$ ipython --no-banner

In [1]: import numpy as np

In [2]: from numpy import linalg as LA

In [3]: np.set_printoptions(precision=1, suppress=True, linewidth=120)

In [4]: rd = lambda a: np.round(a, 1) + 0

In [5]: E = np.load("run12.npy")

In [6]: print(rd(E))
[[ 0.1 -0.2 -0.2  0.  -0.2 -0.1]
 [-0.2  0.2  0.2  0.   0.2  0.2]
 [-0.2  0.2  0.2  0.   0.2  0.2]
 [ 0.   0.   0.   0.   0.   0. ]
 [-0.2  0.2  0.2  0.   0.2  0.2]
 [-0.1  0.2  0.2  0.   0.2  0.1]]

In [7]: rank = LA.matrix_rank(E)

In [8]: print(rank)
1

In [9]: N = LA.svd(E)[2][rank:].T

In [10]: print([int(LA.matrix_rank(E[:, :j + 1])) for j in range(6)])
[1, 1, 1, 1, 1, 1]

In [11]: print([int(LA.matrix_rank(E[:i])) for i in range(1, len(E) + 1)])
[1, 1, 1, 1, 1, 1]

In [12]: rng = np.random.default_rng(2214)

In [13]: out = E + rng.integers(-2, 3, (6, 1)) @ rng.integers(-2, 3, (1, 6))

In [14]: print(rd(out))
[[-0.9 -2.2  1.8  0.  -1.2  1.9]
 [-1.2 -1.8  2.2  0.  -0.8  2.2]
 [ 1.8  4.2 -3.8  0.   2.2 -3.8]
 [-2.  -4.   4.   0.  -2.   4. ]
 [-2.2 -3.8  4.2  0.  -1.8  4.2]
 [-2.1 -3.8  4.2  0.  -1.8  4.1]]

In [15]: print(np.abs(out - E).sum(axis=1))
[ 8.  8. 16. 16. 16. 16.]

In [16]: print(rd(LA.svd(out - E, compute_uv=False)))
[15.9  0.   0.   0.   0.   0. ]

In [17]: def softmax(z):
    ...:     e = np.exp(z - z.max(axis=-1, keepdims=True))
    ...:     return e / e.sum(axis=-1, keepdims=True)
    ...: 

In [18]: print(rd(softmax(E[1])))
[0.1 0.2 0.2 0.1 0.2 0.2]

In [19]: print(softmax(E).sum(axis=1))
[1. 1. 1. 1. 1. 1.]

In [20]: print(rd(softmax(10 * E[1])))
[0.  0.3 0.3 0.  0.3 0.1]

In [21]: print(rd(softmax(E[1] + 3)))
[0.1 0.2 0.2 0.1 0.2 0.2]

In [22]: S = E @ E.T / np.sqrt(6)

In [23]: print(rd(softmax(S)))
[[0.2 0.2 0.2 0.2 0.2 0.2]
 [0.1 0.2 0.2 0.2 0.2 0.2]
 [0.1 0.2 0.2 0.2 0.2 0.2]
 [0.2 0.2 0.2 0.2 0.2 0.2]
 [0.1 0.2 0.2 0.2 0.2 0.2]
 [0.2 0.2 0.2 0.2 0.2 0.2]]

In [24]: print(rd(softmax(S + np.triu(np.full(S.shape, -np.inf), 1))))
[[1.  0.  0.  0.  0.  0. ]
 [0.5 0.5 0.  0.  0.  0. ]
 [0.3 0.4 0.4 0.  0.  0. ]
 [0.2 0.3 0.3 0.2 0.  0. ]
 [0.2 0.2 0.2 0.2 0.2 0. ]
 [0.2 0.2 0.2 0.2 0.2 0.2]]
